% ipython --no-banner

In [1]: import numpy as np

In [2]: np.set_printoptions(precision=2, suppress=True, linewidth=160, legacy="1.25")

In [3]: def tidy(a):
   ...:     return np.round(a, 2) + 0
   ...: 

In [4]: mat = np.load("x.npy")

In [5]: print(mat)
[[0 7 0]
 [4 0 0]
 [0 0 6]]

In [6]: # 2 groups of indices that never mix

In [7]: q = mat.astype(float).copy()

In [8]: for j in range(3):
   ...:     q[:, j] -= q[:, :j] @ (q[:, :j].T @ q[:, j])
   ...:     q[:, j] /= np.linalg.norm(q[:, j])
   ...: 

In [9]: print(q.T @ q)
[[1. 0. 0.]
 [0. 1. 0.]
 [0. 0. 1.]]

In [10]: q
Out[10]: 
array([[0., 1., 0.],
       [1., 0., 0.],
       [0., 0., 1.]])

In [11]: q, Rm = np.linalg.qr(mat)

In [12]: np.trace(q @ q.T)
Out[12]: 3.0

In [13]: np.allclose(Rm.T @ Rm, mat.T @ mat)
Out[13]: True

In [14]: Rm
Out[14]: 
array([[-4.,  0.,  0.],
       [ 0., -7.,  0.],
       [ 0.,  0.,  6.]])

In [15]: print(q @ Rm)
[[0. 7. 0.]
 [4. 0. 0.]
 [0. 0. 6.]]

In [16]: np.all(np.linalg.eigvalsh(Rm) > 0)
Out[16]: False

In [17]: tidy(np.linalg.pinv(mat))
Out[17]: 
array([[0.  , 0.25, 0.  ],
       [0.14, 0.  , 0.  ],
       [0.  , 0.  , 0.17]])

In [18]: arr = np.load("arr.npy")

In [19]: arr
Out[19]: 
array([[2, 1, 8, 4],
       [0, 7, 9, 9],
       [0, 0, 4, 8],
       [0, 0, 0, 1]])

In [20]: np.linalg.matrix_power(arr - np.diag(np.diag(arr)), 4)
Out[20]: 
array([[0, 0, 0, 0],
       [0, 0, 0, 0],
       [0, 0, 0, 0],
       [0, 0, 0, 0]])

In [21]: tidy(np.sort(np.linalg.eigvals(arr)))
Out[21]: array([1., 2., 4., 7.])

In [22]: [int(np.linalg.matrix_rank(np.linalg.matrix_power(arr, p))) for p in range(1, 5)]
Out[22]: [4, 4, 4, 4]

In [23]: arr @ arr
Out[23]: 
array([[  4,   9,  57,  85],
       [  0,  49,  99, 144],
       [  0,   0,  16,  40],
       [  0,   0,   0,   1]])

In [24]: theta = np.radians(72)

In [25]: Rm = np.eye(4)

In [26]: Rm[2, 2] = Rm[0, 0] = np.cos(theta)

In [27]: Rm[2, 0], Rm[0, 2] = -np.sin(theta), np.sin(theta)

In [28]: tidy(Rm)
Out[28]: 
array([[ 0.31,  0.  ,  0.95,  0.  ],
       [ 0.  ,  1.  ,  0.  ,  0.  ],
       [-0.95,  0.  ,  0.31,  0.  ],
       [ 0.  ,  0.  ,  0.  ,  1.  ]])

In [29]: other = arr @ Rm.T

In [30]: np.allclose(arr @ arr.T, other @ other.T)
Out[30]: True

In [31]: tidy(np.linalg.svd(arr, compute_uv=False)), tidy(np.linalg.svd(other, compute_uv=False))
Out[31]: (array([18.45,  4.45,  4.12,  0.17]), array([18.45,  4.45,  4.12,  0.17]))

In [32]: tidy(np.abs(other - arr).max(axis=0))
Out[32]: array([8.56, 0.  , 7.43, 0.  ])

In [33]: tidy(np.linalg.det(arr[::-1]))
Out[33]: 56.0

In [34]: np.kron(np.eye(2, dtype=int), arr)
Out[34]: 
array([[2, 1, 8, 4, 0, 0, 0, 0],
       [0, 7, 9, 9, 0, 0, 0, 0],
       [0, 0, 4, 8, 0, 0, 0, 0],
       [0, 0, 0, 1, 0, 0, 0, 0],
       [0, 0, 0, 0, 2, 1, 8, 4],
       [0, 0, 0, 0, 0, 7, 9, 9],
       [0, 0, 0, 0, 0, 0, 4, 8],
       [0, 0, 0, 0, 0, 0, 0, 1]])

In [35]: print(np.einsum("ij,ji->", arr, arr))
70

In [36]: np.poly(arr)
Out[36]: array([   1.,  -14.,   63., -106.,   56.])

In [37]: J = np.load("run6.npy")

In [38]: J
Out[38]: 
array([[ 1, -2,  4, -8],
       [ 1, -1,  1, -1],
       [ 1,  0,  0,  0],
       [ 1,  1,  1,  1]])

In [39]: print(np.unravel_index(np.abs(J).argmax(), J.shape))
(0, 3)

In [40]: np.diff(J, axis=0)
Out[40]: 
array([[ 0,  1, -3,  7],
       [ 0,  1, -1,  1],
       [ 0,  1,  1,  1]])

In [41]: J.sum(axis=0)
Out[41]: array([ 4, -2,  6, -8])

In [42]: J.mean(axis=0)
Out[42]: array([ 1. , -0.5,  1.5, -2. ])

In [43]: W1 = np.array([[2, 1, 1, 0, 2, 3],
    ...:     [2, 0, 3, 2, 2, 2],
    ...:     [1, 0, 3, 2, 0, 3],
    ...:     [0, 0, 0, 3, 1, 1]])

In [44]: beta = np.array([-2, 1, -1, 1, -1, 0])

In [45]: H = np.maximum(J @ W1 + beta, 0)

In [46]: np.linalg.matrix_rank(H)
Out[46]: 4

In [47]: H
Out[47]: 
array([[0, 2, 6, 0, 0, 3],
       [0, 2, 0, 0, 0, 3],
       [0, 2, 0, 1, 1, 3],
       [3, 2, 6, 8, 4, 9]])

In [48]: cent = np.array([[0, -2, 2],
    ...:     [-1, -3, 3],
    ...:     [-3, 3, 0],
    ...:     [-3, 1, 3],
    ...:     [-5, 1, 5],
    ...:     [3, -4, 1]])

In [49]: (H @ cent).round(6).argmax(axis=1)
Out[49]: array([2, 2, 2, 2])

In [50]: W1 @ cent
Out[50]: 
array([[ -5, -14,  20],
       [-19,   1,  22],
       [ -6,  -3,  11],
       [-11,   0,  15]])

In [51]: m1 = np.array([[5.0, 1.0, 0.0], [0.0, 0.0, 0.0], [0.0, 0.0, 1.0]])

In [52]: print(np.poly(m1))
[ 1. -6.  5.  0.]

In [53]: print(tidy(np.linalg.eigvals(m1).sum().real))
6.0

In [54]: np.einsum("ij,ji->", m1, m1)
Out[54]: 26.0

In [55]: np.kron(np.eye(2, dtype=int), m1)
Out[55]: 
array([[5., 1., 0., 0., 0., 0.],
       [0., 0., 0., 0., 0., 0.],
       [0., 0., 1., 0., 0., 0.],
       [0., 0., 0., 5., 1., 0.],
       [0., 0., 0., 0., 0., 0.],
       [0., 0., 0., 0., 0., 1.]])

In [56]: tidy(np.linalg.eigvals(m1))
Out[56]: array([5., 0., 1.])

In [57]: tidy(np.linalg.det(m1[::-1]))
Out[57]: 0.0
